>>> import numpy as np
>>> from numpy import linalg as LA
>>> np.set_printoptions(precision=2, suppress=True, linewidth=100, legacy="1.25")
>>> tidy = lambda a: np.round(a, 2) + 0
>>> W0 = np.loadtxt("arr.csv", delimiter=",")
>>> W0
array([[ 2.05,  2.  ,  0.  ,  3.  ,  1.  ,  1.  , -3.  ,  2.  ,  2.  ,  0.  , -3.  ],
       [-2.  ,  2.05, -1.  ,  1.  , -2.  , -1.  , -3.  ,  0.  ,  0.  , -3.  , -1.  ],
       [ 0.  ,  3.  , -2.95,  1.  ,  2.  ,  3.  , -3.  ,  3.  , -3.  ,  2.  ,  0.  ],
       [ 3.  , -3.  ,  0.  ,  1.05,  1.  , -2.  ,  2.  ,  0.  , -1.  ,  2.  ,  1.  ],
       [ 2.  ,  3.  ,  3.  ,  2.  ,  1.05,  1.  ,  1.  ,  3.  , -1.  ,  3.  ,  0.  ],
       [ 3.  ,  3.  , -1.  , -2.  ,  3.  , -1.95,  2.  , -2.  , -2.  , -1.  ,  1.  ],
       [ 3.  ,  2.  ,  1.  , -3.  ,  1.  , -2.  , -1.95, -3.  , -2.  , -3.  ,  0.  ],
       [-1.  , -2.  ,  2.  ,  2.  , -1.  ,  0.  , -2.  ,  0.05,  1.  , -2.  , -3.  ],
       [ 0.  , -3.  ,  3.  ,  0.  , -3.  , -1.  , -1.  ,  1.  , -0.95, -1.  , -1.  ],
       [-2.  , -1.  , -1.  ,  2.  ,  2.  ,  2.  ,  3.  ,  2.  , -3.  , -0.95, -3.  ],
       [ 2.  ,  2.  ,  0.  ,  3.  ,  1.  ,  1.  , -3.  ,  2.  ,  2.  ,  0.  , -2.95]])
>>> f, g = W0[3], W0[5]
>>> tidy(f @ f)
34.1
>>> f @ g
9.8
>>> pr = (f @ g) / (f @ f) * f
>>> print(tidy(np.outer(f, g)))
[[ 9.    9.   -3.   -6.    9.   -5.85  6.   -6.   -6.   -3.    3.  ]
 [-9.   -9.    3.    6.   -9.    5.85 -6.    6.    6.    3.   -3.  ]
 [ 0.    0.    0.    0.    0.    0.    0.    0.    0.    0.    0.  ]
 [ 3.15  3.15 -1.05 -2.1   3.15 -2.05  2.1  -2.1  -2.1  -1.05  1.05]
 [ 3.    3.   -1.   -2.    3.   -1.95  2.   -2.   -2.   -1.    1.  ]
 [-6.   -6.    2.    4.   -6.    3.9  -4.    4.    4.    2.   -2.  ]
 [ 6.    6.   -2.   -4.    6.   -3.9   4.   -4.   -4.   -2.    2.  ]
 [ 0.    0.    0.    0.    0.    0.    0.    0.    0.    0.    0.  ]
 [-3.   -3.    1.    2.   -3.    1.95 -2.    2.    2.    1.   -1.  ]
 [ 6.    6.   -2.   -4.    6.   -3.9   4.   -4.   -4.   -2.    2.  ]
 [ 3.    3.   -1.   -2.    3.   -1.95  2.   -2.   -2.   -1.    1.  ]]
>>> tidy(g - pr)
array([ 2.14,  3.86, -1.  , -2.3 ,  2.71, -1.38,  1.43, -2.  , -1.71, -1.57,  0.71])
>>> tidy(LA.norm(f + g) ** 2 + LA.norm(f - g) ** 2)
167.81
>>> tidy((g - pr) @ f)
0.0
>>> tidy(pr)
array([ 0.86, -0.86,  0.  ,  0.3 ,  0.29, -0.57,  0.57,  0.  , -0.29,  0.57,  0.29])
>>> rng = np.random.default_rng(35)
>>> lab = rng.permutation(11)
>>> lab
array([ 7,  9,  1,  4,  3, 10,  6,  2,  5,  0,  8])
>>> Y = W0[lab][:, lab]
>>> tidy(np.sort(np.abs(LA.eigvals(Y))))
array([0.05, 1.49, 1.49, 2.68, 2.68, 4.1 , 5.17, 5.24, 5.24, 5.49, 5.49])
>>> tidy(LA.det(Y)), tidy(LA.det(W0[lab]))
(-13968.73, 13968.73)
>>> Y
array([[ 0.05, -2.  , -2.  , -1.  ,  2.  , -3.  , -2.  ,  2.  ,  0.  , -1.  ,  1.  ],
       [ 2.  , -0.95, -1.  ,  2.  ,  2.  , -3.  ,  3.  , -1.  ,  2.  , -2.  , -3.  ],
       [ 0.  , -3.  ,  2.05, -2.  ,  1.  , -1.  , -3.  , -1.  , -1.  , -2.  ,  0.  ],
       [ 3.  ,  3.  ,  3.  ,  1.05,  2.  ,  0.  ,  1.  ,  3.  ,  1.  ,  2.  , -1.  ],
       [ 0.  ,  2.  , -3.  ,  1.  ,  1.05,  1.  ,  2.  ,  0.  , -2.  ,  3.  , -1.  ],
       [ 2.  ,  0.  ,  2.  ,  1.  ,  3.  , -2.95, -3.  ,  0.  ,  1.  ,  2.  ,  2.  ],
       [-3.  , -3.  ,  2.  ,  1.  , -3.  ,  0.  , -1.95,  1.  , -2.  ,  3.  , -2.  ],
       [ 3.  ,  2.  ,  3.  ,  2.  ,  1.  ,  0.  , -3.  , -2.95,  3.  ,  0.  , -3.  ],
       [-2.  , -1.  ,  3.  ,  3.  , -2.  ,  1.  ,  2.  , -1.  , -1.95,  3.  , -2.  ],
       [ 2.  ,  0.  ,  2.  ,  1.  ,  3.  , -3.  , -3.  ,  0.  ,  1.  ,  2.05,  2.  ],
       [ 1.  , -1.  , -3.  , -3.  ,  0.  , -1.  , -1.  ,  3.  , -1.  ,  0.  , -0.95]])
>>> Y = W0 + rng.integers(-2, 3, (11, 10)) @ rng.integers(-2, 3, (10, 11))
>>> tidy(Y)
array([[-13.95,  -8.  ,   1.  ,   2.  , -14.  ,  -7.  ,  -1.  ,   9.  ,  -2.  ,  15.  ,   7.  ],
       [ -1.  ,  14.05, -11.  ,   1.  ,  -7.  ,   7.  ,  -4.  ,  -7.  ,  -8.  , -13.  ,  -5.  ],
       [  1.  ,   3.  ,  -1.95,   6.  ,  -2.  ,   6.  ,  -9.  ,  13.  , -10.  ,  11.  ,   2.  ],
       [ -7.  , -17.  ,  14.  ,   7.05,   1.  ,  -5.  ,  -2.  ,  -1.  ,   8.  ,   6.  ,   1.  ],
       [  2.  ,   8.  ,  -1.  ,   7.  ,   2.05,   8.  ,  -3.  ,   8.  , -14.  ,   5.  ,   8.  ],
       [ 11.  ,  15.  , -10.  , -16.  ,  14.  ,   0.05,  10.  ,  -8.  ,  -7.  , -18.  ,   1.  ],
       [  7.  ,  12.  ,  -2.  , -13.  ,   7.  ,  -3.  ,  -0.95, -12.  ,   1.  , -20.  , -11.  ],
       [ -8.  , -12.  ,  11.  ,   6.  ,  -2.  ,   3.  , -10.  ,   3.05,  21.  ,   1.  , -21.  ],
       [  0.  ,   3.  ,  -2.  ,  -3.  ,  -8.  ,   4.  ,  -9.  ,   1.  ,  -5.95,  -1.  ,  -6.  ],
       [-11.  ,  -3.  ,   0.  ,  14.  ,   4.  ,  -6.  ,   1.  , -10.  ,  -8.  ,   6.05,   5.  ],
       [ 11.  ,   3.  ,  -1.  ,   4.  ,  10.  ,  -4.  ,  10.  ,  -6.  ,   6.  ,  -6.  ,   0.05]])
>>> print(LA.matrix_rank(Y - W0, tol=1e-8))
10
>>> W2 = np.array([[2, 0, 0, 0, 0, 3, 2, 1, 2, 2, 3, 2, 1],
...     [1, 2, 0, 1, 0, 0, 1, 0, 2, 1, 3, 0, 0],
...     [2, 2, 0, 2, 0, 3, 0, 0, 3, 2, 0, 0, 0],
...     [2, 1, 1, 1, 1, 1, 1, 3, 0, 0, 1, 0, 1],
...     [1, 0, 1, 3, 2, 1, 0, 0, 0, 3, 3, 2, 3],
...     [3, 3, 3, 0, 2, 0, 1, 0, 0, 1, 3, 1, 0],
...     [0, 3, 2, 0, 2, 3, 0, 0, 1, 1, 3, 2, 3],
...     [0, 3, 2, 2, 1, 2, 3, 3, 3, 1, 3, 3, 3],
...     [0, 3, 1, 0, 0, 1, 0, 1, 3, 2, 2, 1, 3],
...     [0, 1, 2, 2, 1, 3, 0, 0, 0, 1, 2, 1, 0],
...     [0, 0, 1, 1, 3, 0, 1, 1, 3, 2, 3, 2, 1],
...     [1, 1, 1, 2, 3, 3, 3, 2, 0, 0, 3, 0, 0],
...     [1, 0, 0, 0, 2, 1, 1, 0, 3, 3, 0, 1, 2]])
>>> K = (rng.random((46, 13)) < 0.25) @ W2
>>> K
array([[ 7,  7,  3,  3,  4,  4,  3,  0,  8,  7,  6,  2,  2],
       [ 3,  9,  5,  5,  5,  4,  6,  8, 11,  6, 12,  6,  8],
       [ 0,  3,  1,  0,  0,  1,  0,  1,  3,  2,  2,  1,  3],
       [ 1,  6,  5,  6,  5,  5,  5,  4,  8,  5, 11,  6,  4],
       [ 2,  2,  1,  2,  5,  1,  3,  1,  8,  6,  6,  3,  3],
       [ 1,  0,  0,  0,  2,  1,  1,  0,  3,  3,  0,  1,  2],
       [ 1,  6,  3,  0,  4,  5,  1,  1,  7,  6,  5,  4,  8],
       [ 3,  4,  4,  5,  3,  8,  2,  2,  5,  8, 10,  6,  7],
       [ 9,  9,  7,  3, 10,  8,  7,  5, 11, 10, 16,  8,  8],
       [ 5,  6,  5,  2,  3,  5,  6,  4,  5,  4,  9,  6,  4],
       [ 0,  3,  2,  0,  2,  3,  0,  0,  1,  1,  3,  2,  3],
       [ 3,  0,  1,  3,  2,  4,  2,  1,  2,  5,  6,  4,  4],
       [ 1,  4,  4,  3,  8,  6,  4,  3,  4,  3,  9,  4,  4],
       [ 4,  3,  4,  1,  7,  1,  3,  1,  6,  6,  6,  4,  3],
       [ 3,  7,  6,  2,  3,  4,  1,  1,  3,  4,  7,  3,  3],
       [ 4,  8,  5,  2,  5,  1,  3,  2,  8,  6, 11,  4,  4],
       [ 1,  3,  4,  4,  7,  4,  1,  1,  4,  6,  9,  6,  7],
       [ 3,  5,  6,  7, 10, 11,  4,  2,  4,  8, 11,  6,  8],
       [ 5,  4,  4,  7,  8, 10,  9,  6,  8,  9, 12,  8,  9],
       [ 6,  4,  6,  5,  5,  7,  3,  1,  2,  7, 11,  6,  4],
       [10, 11,  9,  9,  8, 15, 10,  9,  8,  7, 15,  7,  5],
       [ 1,  1,  1,  2,  3,  3,  3,  2,  0,  0,  3,  0,  0],
       [ 3,  4,  5,  2,  3,  3,  1,  0,  0,  2,  5,  2,  0],
       [ 0,  3,  1,  0,  0,  1,  0,  1,  3,  2,  2,  1,  3],
       [ 2, 12,  7,  6,  4, 12,  3,  4, 10,  7, 10,  7,  9],
       [ 7,  9,  6,  4,  3, 10,  3,  2,  8,  8, 10,  5,  4],
       [ 3, 11,  7,  5,  7, 10,  7,  9,  7,  4, 12,  6, 10],
       [ 4,  8,  5,  1,  4,  3,  2,  0,  3,  3,  9,  3,  3],
       [ 4,  5,  4,  4,  9,  6,  6,  7,  9,  7,  9,  4,  7],
       [ 2,  5,  1,  1,  2,  2,  2,  1,  8,  6,  5,  2,  5],
       [ 6,  4,  4,  1,  5,  2,  3,  3,  3,  4,  4,  2,  3],
       [ 5,  4,  4,  1,  3,  1,  2,  3,  0,  1,  4,  1,  1],
       [ 6, 10,  8,  6,  8, 12,  4,  2,  4,  5, 11,  4,  3],
       [ 4,  8,  6,  4,  6,  2,  6,  4,  8,  5, 12,  6,  4],
       [ 2,  2,  0,  2,  0,  3,  0,  0,  3,  2,  0,  0,  0],
       [ 2,  1,  3,  6,  8,  4,  4,  3,  3,  5,  9,  4,  4],
       [ 6,  8,  7,  3,  8,  7,  5,  5,  1,  2, 10,  3,  4],
       [ 3,  4,  3,  3,  6,  7,  6,  5,  8,  6, 11,  5,  5],
       [ 3, 10,  8, 10,  9, 12,  7,  5,  6,  7, 17,  8,  9],
       [ 2,  3,  1,  3,  3,  3,  4,  2,  2,  1,  6,  0,  0],
       [ 2,  4,  3,  2,  4,  2,  2,  5,  6,  4,  6,  3,  5],
       [ 1,  5,  1,  1,  0,  1,  1,  1,  5,  3,  5,  1,  3],
       [ 4,  2,  0,  1,  2,  4,  4,  1,  7,  6,  6,  3,  3],
       [ 6, 10,  4,  3,  2,  4,  2,  1,  8,  6,  8,  2,  3],
       [ 1,  1,  2,  2,  3,  4,  1,  0,  3,  4,  2,  2,  2],
       [ 9,  6,  4,  2,  5,  5,  6,  4,  7,  7, 10,  4,  4]])
>>> D = LA.norm(K[:, None] - K[None], axis=-1)
>>> D.mean(axis=1).argmax()
20
>>> print(np.flatnonzero(D[2] < D.mean() / 2))
[ 2  5 10 23 34 41 44]
>>> D[2].round(6).argsort(kind="stable")[:4]
array([ 2, 23, 10, 41])
>>> np.unravel_index(D.round(6).argmax(), D.shape)
(5, 20)
>>> LA.matrix_rank(D ** 2)
15
>>> tidy(D[:5, :5])
array([[ 0.  , 14.14, 13.45, 11.  ,  8.31],
       [14.14,  0.  , 20.86,  7.68, 14.87],
       [13.45, 20.86,  0.  , 16.67, 10.2 ],
       [11.  ,  7.68, 16.67,  0.  , 10.68],
       [ 8.31, 14.87, 10.2 , 10.68,  0.  ]])
